$ python -q
>>> import numpy as np
>>> np.set_printoptions(precision=2, suppress=True, linewidth=200, sign=" ")
>>> def rnd(a):
...     return np.round(a, 2) + 0
... 
>>> X = np.load("a.npy")
>>> X
array([[-1.5, -0.4,  1.3, -0.1,  2.2, -1.8,  1.7,  0.2,  0.9,  0.2,  2.2,  1. ],
       [ 0.3,  1.8,  0.4, -1.8,  0.8, -2. ,  0.6, -0.4, -0.5,  0.8,  0.4, -1.4],
       [-0.6, -0.5, -0.7, -0.6,  0.5, -0.3,  1.1,  0.5,  0. ,  0. , -0.4,  0. ],
       [-1.3, -1.2,  0.5,  1.5,  0.9, -0.1, -0.4, -0.5,  0.7, -0.9,  0.1, -0.9],
       [-0.8,  0.8, -1.5,  0. , -0.1,  1.5, -0.3,  0.9, -1.5,  2.1, -1.4,  0. ],
       [-2.7, -1. ,  0.4, -1.4, -0.3,  0.7,  0.3, -0.7,  1.5, -1. ,  0. ,  0.3],
       [-0.1,  0.9,  2. ,  0.5,  0.3, -0.2,  1.4,  1.7,  1.6,  0.5, -0.6, -1.3]])
>>> rnd(np.linalg.norm(X[4], 1)), rnd(np.linalg.norm(X[4], np.inf))
(np.float64(10.9), np.float64(2.1))
>>> rnd(np.linalg.norm(X, axis=1))
array([ 4.67,  3.86,  1.85,  3.  ,  3.91,  3.86,  3.86])
>>> rnd(np.linalg.norm(X, axis=0))
array([ 3.51,  2.75,  3.  ,  2.84,  2.59,  3.18,  2.6 ,  2.21,  2.93,  2.67,  2.74,  2.36])
>>> rnd(np.linalg.norm(X, 1)), rnd(np.linalg.norm(X, np.inf))
(np.float64(7.3), np.float64(13.5))
>>> rnd(np.linalg.norm(X, 2))
np.float64(5.84)
>>> x0 = np.array([2, -3, 0, 0, 2, -1, -2, 0, -2, -3, 2, -3])
>>> a = np.maximum(X @ x0, 0)
>>> rnd(X.T @ a)
array([-9.91, -7.32,  4.43,  9.69,  8.07, -3.19, -2.44, -4.43,  4.93, -6.15,  1.27, -8.79])
>>> rnd(a)
array([ 0. ,  1.2,  0. ,  7.9,  0. ,  0. ,  0. ])
>>> rnd(np.tanh(X @ x0))
array([ 0.  ,  0.83, -0.89,  1.  , -1.  , -1.  , -1.  ])
>>> np.flatnonzero(a > 1e-9)
array([ 1,  3])
>>> M2 = np.array([[-2, 0],
...     [1, -2],
...     [2, 0],
...     [-1, -1],
...     [0, 0],
...     [-1, 1],
...     [-1, -2],
...     [0, -1],
...     [1, 0],
...     [-1, -1],
...     [-1, 0],
...     [0, 0]])
>>> np.linalg.matrix_rank(X @ M2)
np.int64(2)
>>> np.linalg.matrix_rank(np.vstack([X, M2.T]))
np.int64(9)
>>> np.vstack([X, M2.T]).shape
(9, 12)
>>> rnd(np.einsum("ik,kj->ji", X, M2))
array([[ 3.9,  3.5, -0.5,  2.9, -4. ,  8.1,  5.1],
       [-4.7, -5.4, -1.4,  3. , -2.5,  5.2, -7.5]])
>>> rnd(np.einsum("ij,ij->i", X, X))
array([ 21.81,  14.9 ,   3.42,   8.98,  15.31,  14.91,  14.91])
>>> x0 = np.array([-5, 1, 1, -5, -4, 0, -1, -3, 4, 3, -3, -2])
>>> np.linalg.norm(X @ x0) <= np.linalg.norm(X, 2) * np.linalg.norm(x0) + 1e-9
np.True_
>>> np.sign((X @ x0).round(6))
array([-1.,  1.,  1., -1.,  1.,  1.,  1.])
>>> rnd(X @ (2 * x0))
array([-13.2,  18.2,   2.8,  -3.6,  11.6,  50.6,  11. ])
>>> X @ np.eye(12)[6]
array([ 1.7,  0.6,  1.1, -0.4, -0.3,  0.3,  1.4])
>>> rnd(X @ x0)
array([-6.6,  9.1,  1.4, -1.8,  5.8, 25.3,  5.5])
>>> M2 = X / np.sqrt((X ** 2).mean(axis=1, keepdims=True))
>>> np.linalg.matrix_rank(M2) == np.linalg.matrix_rank(X)
np.True_
>>> J = np.loadtxt("sample18.csv", delimiter=",")
>>> J
array([[ 1.8 , -0.86,  1.71, -1.77, -1.68,  0.09,  0.86, -1.78, -1.67,  1.75,  0.05],
       [-0.07,  0.  ,  0.05, -0.1 , -0.04,  0.  , -0.06,  0.05,  0.02,  0.  , -0.04],
       [-0.85,  0.28, -0.86,  0.93,  0.93,  0.02, -0.37,  0.82,  0.89, -0.88, -0.04],
       [-2.34,  1.17, -2.29,  2.44,  2.32,  0.03, -1.14,  2.3 ,  2.23, -2.33, -0.09],
       [ 0.74, -0.3 ,  0.62, -0.62, -0.71,  0.01,  0.24, -0.69, -0.55,  0.67, -0.11],
       [-1.39,  0.68, -1.36,  1.29,  1.37, -0.03, -0.57,  1.47,  1.4 , -1.41,  0.04],
       [-3.19,  1.57, -3.13,  3.12,  3.26,  0.09, -1.57,  3.14,  3.18, -3.15, -0.02],
       [ 2.09, -1.  ,  2.05, -2.06, -2.01,  0.04,  1.05, -2.09, -2.2 ,  2.06,  0.08],
       [ 0.74, -0.42,  0.8 , -0.81, -0.75,  0.  ,  0.33, -0.76, -0.81,  0.7 ,  0.03],
       [ 1.56, -0.78,  1.75, -1.58, -1.75, -0.09,  0.92, -1.66, -1.74,  1.69,  0.01],
       [-0.54,  0.28, -0.5 ,  0.54,  0.61, -0.1 , -0.13,  0.53,  0.66, -0.63,  0.02],
       [-0.48,  0.18, -0.53,  0.41,  0.41,  0.02, -0.23,  0.45,  0.28, -0.39,  0.04],
       [ 1.1 , -0.54,  1.08, -1.12, -1.13,  0.01,  0.62, -1.14, -1.09,  1.21,  0.14],
       [-0.09,  0.04, -0.16,  0.11,  0.15,  0.01, -0.11,  0.18,  0.2 , -0.14, -0.06],
       [-1.14,  0.59, -1.13,  1.08,  1.14,  0.06, -0.54,  1.1 ,  1.15, -1.21, -0.01],
       [-2.07,  1.14, -2.12,  2.06,  2.26,  0.11, -1.05,  2.18,  2.2 , -2.18, -0.08],
       [-2.78,  1.39, -2.75,  2.75,  2.78,  0.06, -1.39,  2.8 ,  2.73, -2.82,  0.  ],
       [-2.57,  1.3 , -2.57,  2.61,  2.64,  0.  , -1.3 ,  2.61,  2.62, -2.65, -0.05],
       [-0.74,  0.4 , -0.78,  0.83,  0.79, -0.05, -0.39,  0.87,  0.83, -0.81, -0.04],
       [-2.62,  1.22, -2.7 ,  2.63,  2.67,  0.04, -1.26,  2.51,  2.62, -2.64, -0.07]])
>>> x0 = np.array([4, 7, -5, -4, 0, -8, -3, -4, 6, 5, -8])
>>> y = J @ x0
>>> rnd(np.linalg.solve(J.T @ J, J.T @ y))
array([ 4.,  7., -5., -4.,  0., -8., -3., -4.,  6.,  5., -8.])
>>> rnd(np.linalg.pinv(J) @ J)
array([[ 1.,  0.,  0.,  0.,  0.,  0.,  0.,  0.,  0.,  0.,  0.],
       [ 0.,  1.,  0.,  0.,  0.,  0.,  0.,  0.,  0.,  0.,  0.],
       [ 0.,  0.,  1.,  0.,  0.,  0.,  0.,  0.,  0.,  0.,  0.],
       [ 0.,  0.,  0.,  1.,  0.,  0.,  0.,  0.,  0.,  0.,  0.],
       [ 0.,  0.,  0.,  0.,  1.,  0.,  0.,  0.,  0.,  0.,  0.],
       [ 0.,  0.,  0.,  0.,  0.,  1.,  0.,  0.,  0.,  0.,  0.],
       [ 0.,  0.,  0.,  0.,  0.,  0.,  1.,  0.,  0.,  0.,  0.],
       [ 0.,  0.,  0.,  0.,  0.,  0.,  0.,  1.,  0.,  0.,  0.],
       [ 0.,  0.,  0.,  0.,  0.,  0.,  0.,  0.,  1.,  0.,  0.],
       [ 0.,  0.,  0.,  0.,  0.,  0.,  0.,  0.,  0.,  1.,  0.],
       [ 0.,  0.,  0.,  0.,  0.,  0.,  0.,  0.,  0.,  0.,  1.]])
>>> rnd(np.linalg.lstsq(J, y)[0])
array([ 4.,  7., -5., -4.,  0., -8., -3., -4.,  6.,  5., -8.])
>>> rnd(y)
array([ 1.86,  0.29, -1.93, -3.05,  3.13, -2.06, -3.68,  0.7 , -0.29,  0.88, -0.14, -1.51,  0.71,  0.79, -1.43, -1.45, -3.87, -2.44, -0.24, -2.46])
>>> rng = np.random.default_rng(22)
>>> y = y + 0.05 * rng.normal(size=20)
>>> rnd(y)
array([ 1.79,  0.23, -2.  , -3.08,  3.2 , -2.14, -3.63,  0.76, -0.31,  0.84, -0.12, -1.45,  0.82,  0.83, -1.35, -1.47, -3.91, -2.53, -0.3 , -2.48])
>>> b, *_ = np.linalg.lstsq(J, y)
>>> [round(float(np.linalg.norm(np.linalg.solve(J.T @ J + lam * np.eye(11), J.T @ y))), 2) for lam in (0, 1, 10, 100)]
[18.6, 1.23, 0.4, 0.31]
>>> rnd(J.T @ (y - J @ b))
array([ 0.,  0.,  0.,  0.,  0.,  0.,  0.,  0.,  0.,  0.,  0.])
